% ipython --no-banner

In [1]: import numpy as np

In [2]: from numpy import linalg as LA

In [3]: np.set_printoptions(precision=3, suppress=True, linewidth=140, floatmode="fixed")

In [4]: E = np.load("mat.npy")

In [5]: E
Out[5]: 
array([[ 4.706,  0.439, -0.989,  2.495, -0.549],
       [ 0.439,  5.751,  0.553,  1.872, -1.191],
       [-0.989,  0.553,  6.284,  0.754,  0.818],
       [ 2.495,  1.872,  0.754,  5.392, -0.685],
       [-0.549, -1.191,  0.818, -0.685,  3.868]])

In [6]: x = np.ones(5)

In [7]: for _ in range(5):
   ...:     x = E @ x
   ...:     x /= LA.norm(x)
   ...:     print(round(x @ E @ x, 3))
   ...: 
8.085
8.567
8.76
8.859
8.915

In [8]: x
Out[8]: array([ 0.397,  0.553,  0.235,  0.666, -0.195])

In [9]: L = LA.cholesky(E)

In [10]: LA.eigvalsh(E).min() > 0
Out[10]: np.True_

In [11]: round(float(np.prod(np.diag(L)) ** 2), 3), round(float(LA.det(E)), 3)
Out[11]: (1890.518, 1890.518)

In [12]: rng = np.random.default_rng(893)

In [13]: z = rng.permutation(5)

In [14]: z
Out[14]: array([1, 2, 4, 3, 0])

In [15]: A2 = E[z][:, z]

In [16]: round(float(LA.det(A2)), 3), round(float(LA.det(E[z])), 3)
Out[16]: (1890.518, -1890.518)

In [17]: A2
Out[17]: 
array([[ 5.751,  0.553, -1.191,  1.872,  0.439],
       [ 0.553,  6.284,  0.818,  0.754, -0.989],
       [-1.191,  0.818,  3.868, -0.685, -0.549],
       [ 1.872,  0.754, -0.685,  5.392,  2.495],
       [ 0.439, -0.989, -0.549,  2.495,  4.706]])

In [18]: np.diag(A2)
Out[18]: array([5.751, 6.284, 3.868, 5.392, 4.706])

In [19]: K = np.array([[4, 0, 0, 0], [0, 5, 0, 0], [3, 3, 2, 0], [5, 1, 4, 4]])

In [20]: K
Out[20]: 
array([[4, 0, 0, 0],
       [0, 5, 0, 0],
       [3, 3, 2, 0],
       [5, 1, 4, 4]])

In [21]: A2 = np.array([[0, 1], [4, 1], [2, 3], [1, 2]])

In [22]: np.vstack([K, A2.T]).shape
Out[22]: (6, 4)

In [23]: np.einsum("ik,kj->ij", K, A2)
Out[23]: 
array([[ 0,  4],
       [20,  5],
       [16, 12],
       [16, 26]])

In [24]: np.einsum("ik,kj->ji", K, A2)
Out[24]: 
array([[ 0, 20, 16, 16],
       [ 4,  5, 12, 26]])

In [25]: LA.matrix_rank(K @ A2)
Out[25]: np.int64(2)

In [26]: A2 = K / np.sqrt((K ** 2).mean(axis=1, keepdims=True))

In [27]: LA.matrix_rank(A2) == LA.matrix_rank(K)
Out[27]: np.True_

In [28]: K - K.mean(axis=1, keepdims=True)
Out[28]: 
array([[ 3.000, -1.000, -1.000, -1.000],
       [-1.250,  3.750, -1.250, -1.250],
       [ 1.000,  1.000,  0.000, -2.000],
       [ 1.500, -2.500,  0.500,  0.500]])

In [29]: np.einsum("ii->", K)
Out[29]: np.int64(15)

In [30]: round(float(LA.det(2 * K)), 3), round(LA.det(K), 3)
Out[30]: (2560.0, np.float64(160.0))

In [31]: LA.eigvals(K)
Out[31]: array([4.000, 2.000, 4.000, 5.000])

In [32]: np.kron(np.eye(2, dtype=int), K)
Out[32]: 
array([[4, 0, 0, 0, 0, 0, 0, 0],
       [0, 5, 0, 0, 0, 0, 0, 0],
       [3, 3, 2, 0, 0, 0, 0, 0],
       [5, 1, 4, 4, 0, 0, 0, 0],
       [0, 0, 0, 0, 4, 0, 0, 0],
       [0, 0, 0, 0, 0, 5, 0, 0],
       [0, 0, 0, 0, 3, 3, 2, 0],
       [0, 0, 0, 0, 5, 1, 4, 4]])

In [33]: np.einsum("ij,ji->", K, K)
Out[33]: np.int64(61)

In [34]: F = np.loadtxt("dump.csv", delimiter=",")

In [35]: F
Out[35]: 
array([[ 1.000,  0.000,  0.000,  0.000,  0.000, -3.000,  0.000,  0.000,  0.000],
       [ 0.000,  3.000,  0.000,  0.000,  0.000,  0.000, -1.000,  0.000,  0.000],
       [ 0.000,  0.000,  1.000, -3.000, -2.000,  0.000,  0.000,  0.000, -1.000],
       [ 0.000,  0.000, -3.000,  1.000, -2.000,  0.000,  0.000,  0.000,  0.000],
       [ 0.000,  0.000,  0.000, -3.000, -1.000,  0.000,  0.000,  0.000, -1.000],
       [ 3.000,  0.000,  0.000,  0.000,  0.000, -3.000,  0.000, -3.000,  0.000],
       [ 0.000, -1.000,  0.000,  0.000,  0.000,  0.000,  3.000,  0.000,  0.000],
       [-2.000,  0.000,  0.000,  0.000,  0.000,  1.000,  0.000, -3.000,  0.000],
       [ 0.000,  0.000,  1.000, -2.000,  3.000,  0.000,  0.000,  0.000, -3.000]])

In [36]: # 3 blocks once reordered

In [37]: x = np.array([-2, -1, 2, 0, -2, 1, 2, 2, 1])

In [38]: rhs = F @ x

In [39]: beta, lr = np.zeros(9), 1 / LA.norm(F, 2) ** 2

In [40]: for i in range(10):
    ...:     beta -= lr * F.T @ (F @ beta - rhs)
    ...:     if i % 2 == 0: print(i, round(LA.norm(F @ beta - rhs), 3))
    ...: 
0 8.018
2 4.176
4 2.74
6 1.963
8 1.488

In [41]: round(float(LA.cond(F)), 3)
Out[41]: 9.924

In [42]: beta
Out[42]: array([-1.578, -1.147,  1.406, -0.436, -1.585,  1.373,  1.846,  1.937,  1.396])

In [43]: F @ F
Out[43]: 
array([[ -8.000,   0.000,   0.000,   0.000,   0.000,   6.000,   0.000,   9.000,   0.000],
       [  0.000,  10.000,   0.000,   0.000,   0.000,   0.000,  -6.000,   0.000,   0.000],
       [  0.000,   0.000,   9.000,   2.000,   3.000,   0.000,   0.000,   0.000,   4.000],
       [  0.000,   0.000,  -6.000,  16.000,   6.000,   0.000,   0.000,   0.000,   5.000],
       [  0.000,   0.000,   8.000,   2.000,   4.000,   0.000,   0.000,   0.000,   4.000],
       [  0.000,   0.000,   0.000,   0.000,   0.000,  -3.000,   0.000,  18.000,   0.000],
       [  0.000,  -6.000,   0.000,   0.000,   0.000,   0.000,  10.000,   0.000,   0.000],
       [  7.000,   0.000,   0.000,   0.000,   0.000,   0.000,   0.000,   6.000,   0.000],
       [  0.000,   0.000,   4.000,  -8.000, -10.000,   0.000,   0.000,   0.000,   5.000]])

In [44]: (F != 0).astype(int)
Out[44]: 
array([[1, 0, 0, 0, 0, 1, 0, 0, 0],
       [0, 1, 0, 0, 0, 0, 1, 0, 0],
       [0, 0, 1, 1, 1, 0, 0, 0, 1],
       [0, 0, 1, 1, 1, 0, 0, 0, 0],
       [0, 0, 0, 1, 1, 0, 0, 0, 1],
       [1, 0, 0, 0, 0, 1, 0, 1, 0],
       [0, 1, 0, 0, 0, 0, 1, 0, 0],
       [1, 0, 0, 0, 0, 1, 0, 1, 0],
       [0, 0, 1, 1, 1, 0, 0, 0, 1]])

In [45]: np.flatnonzero(LA.matrix_power((F != 0) + (F.T != 0) + np.eye(9), 9)[4])
Out[45]: array([2, 3, 4, 8])

In [46]: A2 = LA.inv(F)

In [47]: np.round(LA.det(F) * LA.det(A2), 3)
Out[47]: np.float64(1.0)

In [48]: round(float(LA.cond(F)), 3)
Out[48]: 9.924

In [49]: (np.abs(A2) > 1e-9).astype(int)
Out[49]: 
array([[1, 0, 0, 0, 0, 1, 0, 1, 0],
       [0, 1, 0, 0, 0, 0, 1, 0, 0],
       [0, 0, 1, 1, 1, 0, 0, 0, 1],
       [0, 0, 1, 1, 1, 0, 0, 0, 1],
       [0, 0, 1, 1, 1, 0, 0, 0, 1],
       [1, 0, 0, 0, 0, 1, 0, 1, 0],
       [0, 1, 0, 0, 0, 0, 1, 0, 0],
       [1, 0, 0, 0, 0, 1, 0, 1, 0],
       [0, 0, 1, 1, 1, 0, 0, 0, 1]])

In [50]: np.round(LA.inv(A2), 3) + 0
Out[50]: 
array([[ 1.000,  0.000,  0.000,  0.000,  0.000, -3.000,  0.000,  0.000,  0.000],
       [ 0.000,  3.000,  0.000,  0.000,  0.000,  0.000, -1.000,  0.000,  0.000],
       [ 0.000,  0.000,  1.000, -3.000, -2.000,  0.000,  0.000,  0.000, -1.000],
       [ 0.000,  0.000, -3.000,  1.000, -2.000,  0.000,  0.000,  0.000,  0.000],
       [ 0.000,  0.000,  0.000, -3.000, -1.000,  0.000,  0.000,  0.000, -1.000],
       [ 3.000,  0.000,  0.000,  0.000,  0.000, -3.000,  0.000, -3.000,  0.000],
       [ 0.000, -1.000,  0.000,  0.000,  0.000,  0.000,  3.000,  0.000,  0.000],
       [-2.000,  0.000,  0.000,  0.000,  0.000,  1.000,  0.000, -3.000,  0.000],
       [ 0.000,  0.000,  1.000, -2.000,  3.000,  0.000,  0.000,  0.000, -3.000]])

In [51]: np.round(F @ A2, 3) + 0
Out[51]: 
array([[1.000, 0.000, 0.000, 0.000, 0.000, 0.000, 0.000, 0.000, 0.000],
       [0.000, 1.000, 0.000, 0.000, 0.000, 0.000, 0.000, 0.000, 0.000],
       [0.000, 0.000, 1.000, 0.000, 0.000, 0.000, 0.000, 0.000, 0.000],
       [0.000, 0.000, 0.000, 1.000, 0.000, 0.000, 0.000, 0.000, 0.000],
       [0.000, 0.000, 0.000, 0.000, 1.000, 0.000, 0.000, 0.000, 0.000],
       [0.000, 0.000, 0.000, 0.000, 0.000, 1.000, 0.000, 0.000, 0.000],
       [0.000, 0.000, 0.000, 0.000, 0.000, 0.000, 1.000, 0.000, 0.000],
       [0.000, 0.000, 0.000, 0.000, 0.000, 0.000, 0.000, 1.000, 0.000],
       [0.000, 0.000, 0.000, 0.000, 0.000, 0.000, 0.000, 0.000, 1.000]])

In [52]: round(LA.slogdet(F)[0], 3)
Out[52]: np.float64(-1.0)

In [53]: Q, R = LA.qr(F)

In [54]: Q.shape, R.shape
Out[54]: ((9, 9), (9, 9))

In [55]: round(np.trace(Q @ Q.T), 3)
Out[55]: np.float64(9.0)

In [56]: np.round(Q.T @ Q, 3) + 0
Out[56]: 
array([[1.000, 0.000, 0.000, 0.000, 0.000, 0.000, 0.000, 0.000, 0.000],
       [0.000, 1.000, 0.000, 0.000, 0.000, 0.000, 0.000, 0.000, 0.000],
       [0.000, 0.000, 1.000, 0.000, 0.000, 0.000, 0.000, 0.000, 0.000],
       [0.000, 0.000, 0.000, 1.000, 0.000, 0.000, 0.000, 0.000, 0.000],
       [0.000, 0.000, 0.000, 0.000, 1.000, 0.000, 0.000, 0.000, 0.000],
       [0.000, 0.000, 0.000, 0.000, 0.000, 1.000, 0.000, 0.000, 0.000],
       [0.000, 0.000, 0.000, 0.000, 0.000, 0.000, 1.000, 0.000, 0.000],
       [0.000, 0.000, 0.000, 0.000, 0.000, 0.000, 0.000, 1.000, 0.000],
       [0.000, 0.000, 0.000, 0.000, 0.000, 0.000, 0.000, 0.000, 1.000]])

In [57]: np.abs(np.diag(R))
Out[57]: array([3.742, 3.162, 3.317, 4.145, 3.374, 2.236, 2.530, 3.944, 0.905])

In [58]: feats = np.array([[5, 2, 1],
    ...:     [3, 0, 4],
    ...:     [5, 1, 2],
    ...:     [4, 4, 4],
    ...:     [3, 2, 1],
    ...:     [4, 3, 3],
    ...:     [1, 3, 0],
    ...:     [2, 5, 3],
    ...:     [0, 0, 3],
    ...:     [3, 5, 1]])

In [59]: feats[:, 0] = 5 * feats[:, 2]

In [60]: feats
Out[60]: 
array([[ 5,  2,  1],
       [20,  0,  4],
       [10,  1,  2],
       [20,  4,  4],
       [ 5,  2,  1],
       [15,  3,  3],
       [ 0,  3,  0],
       [15,  5,  3],
       [15,  0,  3],
       [ 5,  5,  1]])

In [61]: # rows 0 and 4 are equal

In [62]: ang = np.radians(72)

In [63]: R = np.eye(3)

In [64]: R[0, 0] = R[2, 2] = np.cos(ang)

In [65]: R[0, 2], R[2, 0] = -np.sin(ang), np.sin(ang)

In [66]: R
Out[66]: 
array([[ 0.309,  0.000, -0.951],
       [ 0.000,  1.000,  0.000],
       [ 0.951,  0.000,  0.309]])

In [67]: A2 = feats @ R.T

In [68]: np.allclose(feats @ feats.T, A2 @ A2.T)
Out[68]: True

In [69]: np.round(LA.det(R), 3), round(float(np.trace(R)), 3)
Out[69]: (np.float64(1.0), 1.618)

In [70]: A2
Out[70]: 
array([[ 0.594,  2.000,  5.064],
       [ 2.376,  0.000, 20.257],
       [ 1.188,  1.000, 10.129],
       [ 2.376,  4.000, 20.257],
       [ 0.594,  2.000,  5.064],
       [ 1.782,  3.000, 15.193],
       [ 0.000,  3.000,  0.000],
       [ 1.782,  5.000, 15.193],
       [ 1.782,  0.000, 15.193],
       [ 0.594,  5.000,  5.064]])

In [71]: A2 = np.array([[1, -2, -4], [3, -4, 1]])

In [72]: basis = np.kron(A2, E)

In [73]: basis.shape
Out[73]: (10, 15)

In [74]: X = np.load("x.npy")

In [75]: X
Out[75]: 
array([[-0.900, -0.500, -0.100,  0.900,  1.800, -0.500],
       [ 0.100, -0.400, -0.200,  1.700, -1.200, -1.300],
       [ 0.600, -0.100,  0.600, -0.400, -2.100,  1.300],
       [-1.000, -2.200,  0.700, -0.400, -0.300,  1.900],
       [-0.400, -2.200, -0.700,  1.900,  1.500, -0.300],
       [ 0.900,  1.900, -0.600, -0.800,  0.900,  0.400]])

In [76]: round(float(np.abs(LA.eigvals(X)).max()), 3)
Out[76]: 3.334

In [77]: np.allclose(X @ X.T, X.T @ X)
Out[77]: False

In [78]: np.allclose(X, X.T)
Out[78]: False

In [79]: (X - X.T) / 2
Out[79]: 
array([[ 0.000, -0.300, -0.350,  0.950,  1.100, -0.700],
       [ 0.300,  0.000, -0.050,  1.950,  0.500, -1.600],
       [ 0.350,  0.050,  0.000, -0.550, -0.700,  0.950],
       [-0.950, -1.950,  0.550,  0.000, -1.100,  1.350],
       [-1.100, -0.500,  0.700,  1.100,  0.000, -0.600],
       [ 0.700,  1.600, -0.950, -1.350,  0.600,  0.000]])

In [80]: Q, vecs = LA.qr(X[:, :2])[0], LA.qr(X[:, 2:])[0]

In [81]: s = LA.svd(Q.T @ vecs, compute_uv=False)

In [82]: np.round(LA.norm(Q @ Q.T - vecs @ vecs.T, 2), 3)
Out[82]: np.float64(1.0)

In [83]: np.degrees(np.arccos(s.clip(0, 1)))
Out[83]: array([14.509, 21.079])

In [84]: (s > 0.9).sum()
Out[84]: np.int64(2)

In [85]: f = np.array([1, 0])

In [86]: np.correlate(X[5], X[0], "full")
Out[86]: array([-0.450,  0.670,  4.530,  0.940, -3.070, -1.000,  0.200,  1.210,  0.230, -1.010, -0.360])

In [87]: np.convolve(X[5], f)
Out[87]: array([ 0.900,  1.900, -0.600, -0.800,  0.900,  0.400,  0.000])

In [88]: M = np.load("case1.npy")

In [89]: M
Out[89]: 
array([[ 3,  0,  0,  0,  0,  0,  0,  3],
       [ 0,  3,  2, -2, -3, -1,  1,  0],
       [ 0, -2, -1,  3,  1, -1, -3,  0],
       [ 0,  2, -3,  0,  1,  1, -2,  0],
       [ 0,  2,  2,  0,  2, -1, -2,  0],
       [ 0,  0,  0, -2, -2,  3,  3,  0],
       [ 0,  2, -3,  2,  3,  3, -3,  0],
       [ 1,  0,  0,  0,  0,  0,  0,  0]])

In [90]: # 2 groups of indices that never mix

In [91]: (M != 0).astype(int)
Out[91]: 
array([[1, 0, 0, 0, 0, 0, 0, 1],
       [0, 1, 1, 1, 1, 1, 1, 0],
       [0, 1, 1, 1, 1, 1, 1, 0],
       [0, 1, 1, 0, 1, 1, 1, 0],
       [0, 1, 1, 0, 1, 1, 1, 0],
       [0, 0, 0, 1, 1, 1, 1, 0],
       [0, 1, 1, 1, 1, 1, 1, 0],
       [1, 0, 0, 0, 0, 0, 0, 0]])

In [92]: np.flatnonzero(LA.matrix_power((M != 0) + (M.T != 0) + np.eye(8), 8)[5])
Out[92]: array([1, 2, 3, 4, 5, 6])

In [93]: np.round(LA.det(M), 3)
Out[93]: np.float64(-2022.0)
